% python3 -q
>>> import numpy as np
>>> import numpy.linalg as la
>>> np.set_printoptions(precision=1, suppress=True, linewidth=120, sign=" ")
>>> tidy = lambda a: np.round(a, 1) + 0
>>> X = np.tanh(np.array([[0.2, 0.3],
...     [-1.5, -1.5],
...     [-0.2, 0.8],
...     [1.2, -1.5],
...     [1.1, 0.1],
...     [1.2, -1.6],
...     [1.8, -1.0],
...     [1.9, -0.5],
...     [-2.8, 1.1],
...     [0.0, 1.0],
...     [0.1, -1.3],
...     [-0.6, 1.5],
...     [0.7, 0.2],
...     [-0.8, 0.7],
...     [0.5, 0.3],
...     [0.2, 1.9],
...     [1.2, 0.1],
...     [0.6, -0.5],
...     [1.2, 0.0],
...     [-0.8, 0.5],
...     [0.7, 0.1],
...     [-1.0, -1.3],
...     [2.3, 1.8],
...     [-0.1, -1.5],
...     [0.5, -1.4],
...     [1.2, -0.7],
...     [-1.0, -1.0],
...     [-1.4, -0.7],
...     [-1.0, 0.6],
...     [-2.1, 2.3],
...     [1.2, 1.1],
...     [1.6, 0.1],
...     [-1.5, 0.3],
...     [-1.2, -1.1],
...     [0.1, 1.6]]) @ np.array([[-1.6, -0.3, -0.3], [-0.5, 0.1, 0.8]]))
>>> tidy(X)
array([[-0.4,  0. ,  0.2],
       [ 1. ,  0.3, -0.6],
       [-0.1,  0.1,  0.6],
       [-0.8, -0.5, -0.9],
       [-0.9, -0.3, -0.2],
       [-0.8, -0.5, -0.9],
       [-1. , -0.6, -0.9],
       [-1. , -0.6, -0.7],
       [ 1. ,  0.7,  0.9],
       [-0.5,  0.1,  0.7],
       [ 0.5, -0.2, -0.8],
       [ 0.2,  0.3,  0.9],
       [-0.8, -0.2,  0. ],
       [ 0.7,  0.3,  0.7],
       [-0.7, -0.1,  0.1],
       [-0.9,  0.1,  0.9],
       [-1. , -0.3, -0.3],
       [-0.6, -0.2, -0.5],
       [-1. , -0.3, -0.3],
       [ 0.8,  0.3,  0.6],
       [-0.8, -0.2, -0.1],
       [ 1. ,  0.2, -0.6],
       [-1. , -0.5,  0.6],
       [ 0.7, -0.1, -0.8],
       [-0.1, -0.3, -0.9],
       [-0.9, -0.4, -0.7],
       [ 1. ,  0.2, -0.5],
       [ 1. ,  0.3, -0.1],
       [ 0.9,  0.3,  0.7],
       [ 1. ,  0.7,  1. ],
       [-1. , -0.2,  0.5],
       [-1. , -0.4, -0.4],
       [ 1. ,  0.4,  0.6],
       [ 1. ,  0.2, -0.5],
       [-0.7,  0.1,  0.8]])
>>> Xs = X - X.mean(axis=0)
>>> left, sigma, vt = la.svd(Xs, full_matrices=False)
>>> tidy(sigma ** 2 / (sigma ** 2).sum())
array([ 0.7,  0.3,  0. ])
>>> np.searchsorted(np.cumsum(sigma ** 2) / (sigma ** 2).sum(), 0.9) + 1
np.int64(2)
>>> np.abs(vt[0]).argmax()
np.int64(0)
